$ python -q
>>> import numpy as np
>>> np.set_printoptions(suppress=True, linewidth=100)
>>> def tidy(a):
...     return np.round(a, 2) + 0
... 
>>> F = np.loadtxt("layer6.csv", delimiter=",")
>>> F
array([[ 4.,  4.,  4.,  2.,  4.,  0.,  6.,  2.,  4.],
       [ 4., 17., 15.,  2., 19.,  9., 12.,  8.,  4.],
       [ 4., 15., 14.,  2., 16.,  6.,  9.,  5.,  4.],
       [ 2.,  2.,  2.,  1.,  2.,  0.,  3.,  1.,  2.],
       [ 4., 19., 16.,  2., 22., 12., 15., 11.,  4.],
       [ 0.,  9.,  6.,  0., 12., 10.,  9.,  9.,  0.],
       [ 6., 12.,  9.,  3., 15.,  9., 18., 12.,  6.],
       [ 2.,  8.,  5.,  1., 11.,  9., 12., 10.,  2.],
       [ 4.,  4.,  4.,  2.,  4.,  0.,  6.,  2.,  4.]])
>>> A2 = F[0, 0] * F[1:] - np.outer(F[1:, 0], F[0])
>>> A2
array([[ 0., 52., 44.,  0., 60., 36., 24., 24.,  0.],
       [ 0., 44., 40.,  0., 48., 24., 12., 12.,  0.],
       [ 0.,  0.,  0.,  0.,  0.,  0.,  0.,  0.,  0.],
       [ 0., 60., 48.,  0., 72., 48., 36., 36.,  0.],
       [ 0., 36., 24.,  0., 48., 40., 36., 36.,  0.],
       [ 0., 24., 12.,  0., 36., 36., 36., 36.,  0.],
       [ 0., 24., 12.,  0., 36., 36., 36., 36.,  0.],
       [ 0.,  0.,  0.,  0.,  0.,  0.,  0.,  0.,  0.]])
>>> np.flatnonzero(~A2.round(6).any(axis=1))
array([2, 7])
>>> print(F[:, 0] / F[0, 0])
[1.  1.  1.  0.5 1.  0.  1.5 0.5 1. ]
>>> print(np.linalg.lstsq(F[:-1].T, F[-1])[2])
3
>>> np.allclose(F[:-1].T @ np.linalg.lstsq(F[:-1].T, F[-1])[0], F[-1])
True
>>> tidy(np.trace(np.linalg.pinv(F) @ F))
np.float64(3.0)
>>> rk = np.linalg.matrix_rank(F)
>>> rk
np.int64(3)
>>> N = np.linalg.svd(F)[2][rk:].T
>>> print([int(np.linalg.matrix_rank(np.delete(F, i, axis=0))) for i in range(9)])
[3, 3, 3, 3, 3, 3, 3, 3, 3]
>>> N.shape
(9, 6)
>>> print(np.linalg.matrix_rank(F.T @ F), np.linalg.matrix_rank(F @ F.T))
3 3
>>> [int(np.linalg.matrix_rank(F[:i])) for i in range(1, len(F) + 1)]
[1, 2, 3, 3, 3, 3, 3, 3, 3]
>>> A2 = F / np.linalg.norm(F, axis=1, keepdims=True)
>>> G = A2 @ A2.T
>>> (np.abs(G) > 0.9).astype(int)
array([[1, 0, 0, 1, 0, 0, 1, 0, 1],
       [0, 1, 1, 0, 1, 1, 1, 1, 0],
       [0, 1, 1, 0, 1, 0, 1, 0, 0],
       [1, 0, 0, 1, 0, 0, 1, 0, 1],
       [0, 1, 1, 0, 1, 1, 1, 1, 0],
       [0, 1, 0, 0, 1, 1, 1, 1, 0],
       [1, 1, 1, 1, 1, 1, 1, 1, 1],
       [0, 1, 0, 0, 1, 1, 1, 1, 0],
       [1, 0, 0, 1, 0, 0, 1, 0, 1]])
>>> print(tidy(np.degrees(np.arccos(np.clip(G[3, 6], -1, 1)))))
25.61
>>> (G - 2 * np.eye(9)).round(6).argmax(axis=1)
array([3, 4, 1, 0, 1, 7, 7, 5, 0])
>>> print(tidy(np.linalg.norm(A2, axis=1)))
[1. 1. 1. 1. 1. 1. 1. 1. 1.]
>>> w, vecs = np.linalg.eigh(F)
>>> x = np.array([-4, 2, 2, -3, -2, 2, -2, -2, 3])
>>> np.abs(F).sum(axis=1).max(), tidy(np.abs(w).max())
(np.float64(105.0), np.float64(76.33))
>>> tidy(vecs * np.abs(w) @ vecs.T)
array([[ 4.,  4.,  4.,  2.,  4.,  0.,  6.,  2.,  4.],
       [ 4., 17., 15.,  2., 19.,  9., 12.,  8.,  4.],
       [ 4., 15., 14.,  2., 16.,  6.,  9.,  5.,  4.],
       [ 2.,  2.,  2.,  1.,  2.,  0.,  3.,  1.,  2.],
       [ 4., 19., 16.,  2., 22., 12., 15., 11.,  4.],
       [ 0.,  9.,  6.,  0., 12., 10.,  9.,  9.,  0.],
       [ 6., 12.,  9.,  3., 15.,  9., 18., 12.,  6.],
       [ 2.,  8.,  5.,  1., 11.,  9., 12., 10.,  2.],
       [ 4.,  4.,  4.,  2.,  4.,  0.,  6.,  2.,  4.]])
>>> tidy(vecs * np.maximum(w, 0) @ vecs.T)
array([[ 4.,  4.,  4.,  2.,  4.,  0.,  6.,  2.,  4.],
       [ 4., 17., 15.,  2., 19.,  9., 12.,  8.,  4.],
       [ 4., 15., 14.,  2., 16.,  6.,  9.,  5.,  4.],
       [ 2.,  2.,  2.,  1.,  2.,  0.,  3.,  1.,  2.],
       [ 4., 19., 16.,  2., 22., 12., 15., 11.,  4.],
       [ 0.,  9.,  6.,  0., 12., 10.,  9.,  9.,  0.],
       [ 6., 12.,  9.,  3., 15.,  9., 18., 12.,  6.],
       [ 2.,  8.,  5.,  1., 11.,  9., 12., 10.,  2.],
       [ 4.,  4.,  4.,  2.,  4.,  0.,  6.,  2.,  4.]])
